$ python -q
>>> import numpy as np
>>> import numpy.linalg as la
>>> np.set_printoptions(suppress=True, linewidth=160)
>>> m1 = np.load("x.npy")
>>> m1.round(2)
array([[0.4 , 0.  , 0.2 , 0.  , 0.2 , 0.  , 0.  , 0.  , 0.  , 0.  , 0.2 ],
       [0.  , 1.  , 0.  , 0.  , 0.  , 0.  , 0.  , 0.  , 0.  , 0.  , 0.  ],
       [0.  , 0.25, 0.5 , 0.  , 0.  , 0.  , 0.  , 0.  , 0.  , 0.  , 0.25],
       [0.  , 0.  , 0.2 , 0.2 , 0.  , 0.2 , 0.2 , 0.  , 0.  , 0.2 , 0.  ],
       [0.  , 0.  , 0.25, 0.  , 0.5 , 0.25, 0.  , 0.  , 0.  , 0.  , 0.  ],
       [0.  , 0.  , 0.  , 0.  , 0.  , 0.25, 0.25, 0.  , 0.25, 0.  , 0.25],
       [0.  , 0.14, 0.14, 0.14, 0.14, 0.  , 0.14, 0.  , 0.  , 0.14, 0.14],
       [0.17, 0.17, 0.  , 0.  , 0.17, 0.  , 0.17, 0.33, 0.  , 0.  , 0.  ],
       [0.  , 0.  , 0.  , 0.  , 0.33, 0.  , 0.  , 0.33, 0.33, 0.  , 0.  ],
       [0.  , 0.25, 0.25, 0.25, 0.  , 0.  , 0.  , 0.  , 0.  , 0.25, 0.  ],
       [0.  , 0.  , 0.  , 0.25, 0.25, 0.  , 0.  , 0.25, 0.  , 0.  , 0.25]])
>>> m1 @ np.ones(11)
array([1., 1., 1., 1., 1., 1., 1., 1., 1., 1., 1.])
>>> pr = np.eye(11)[10]
>>> for _ in range(7):
...     pr = pr @ m1
...     print(pr.round(2))
... 
[0.   0.   0.   0.25 0.25 0.   0.   0.25 0.   0.   0.25]
[0.04 0.04 0.11 0.11 0.23 0.11 0.09 0.15 0.   0.05 0.06]
[0.04 0.12 0.17 0.06 0.18 0.11 0.09 0.06 0.03 0.05 0.09]
[0.03 0.2  0.17 0.06 0.15 0.08 0.06 0.05 0.04 0.04 0.11]
[0.02 0.27 0.16 0.06 0.14 0.07 0.05 0.06 0.03 0.03 0.11]
[0.02 0.33 0.15 0.05 0.13 0.06 0.05 0.06 0.03 0.03 0.1 ]
[0.02 0.39 0.13 0.05 0.12 0.06 0.04 0.05 0.03 0.02 0.09]
>>> rng = np.random.default_rng(443)
>>> B = m1 + rng.integers(-2, 3, (11, 10)) @ rng.integers(-2, 3, (10, 11))
>>> B.round(2)
array([[  5.4 ,  10.  ,   3.2 ,  -8.  ,  -4.8 ,  10.  ,  -7.  , -10.  ,  -9.  , -13.  ,   3.2 ],
       [  5.  ,   0.  ,  -9.  ,   3.  ,   2.  ,   7.  ,  -1.  ,  -5.  ,   3.  , -10.  ,   7.  ],
       [ -7.  ,  -0.75,   8.5 ,  -3.  ,   0.  ,  -9.  ,  -1.  ,   5.  ,  -4.  ,   8.  ,  -7.75],
       [ -2.  ,   2.  ,   5.2 ,   6.2 ,   7.  ,  -5.8 ,   2.2 ,   4.  ,   1.  ,   7.2 ,   3.  ],
       [ -4.  ,   0.  ,   1.25,   1.  ,  -1.5 ,   2.25,   3.  ,   5.  ,   7.  ,   2.  ,   6.  ],
       [ -4.  ,   5.  ,   7.  , -10.  ,  -3.  ,  -2.75,   4.25,   8.  ,  -8.75,  -8.  ,  -7.75],
       [  0.  ,  10.14,   6.14,  -7.86,  -1.86,   3.  ,  13.14,   6.  , -12.  , -15.86,  -1.86],
       [ -7.83, -10.83,  -4.  ,   3.  ,   6.17, -11.  ,   3.17,   4.33,  11.  ,  10.  , -10.  ],
       [ -4.  ,  -1.  ,   0.  ,   3.  ,  -2.67,   6.  ,   8.  ,  -0.67,   0.33,  -2.  ,   6.  ],
       [  2.  ,  -3.75,  -1.75,  -5.75,  -6.  ,  -3.  ,   2.  ,   7.  ,  -3.  ,   2.25,  -4.  ],
       [ -5.  ,  -8.  ,  -5.  ,   2.25,   1.25,  -3.  ,  -2.  ,   3.25,  10.  ,   4.  ,  -2.75]])
>>> np.round(la.svd(B - m1, compute_uv=False), 2) + 0
array([47.19, 34.94, 20.34, 17.67, 12.22,  9.99,  7.91,  3.59,  1.71,  0.14,  0.  ])
>>> la.matrix_rank(B - m1, tol=1e-8)
np.int64(10)
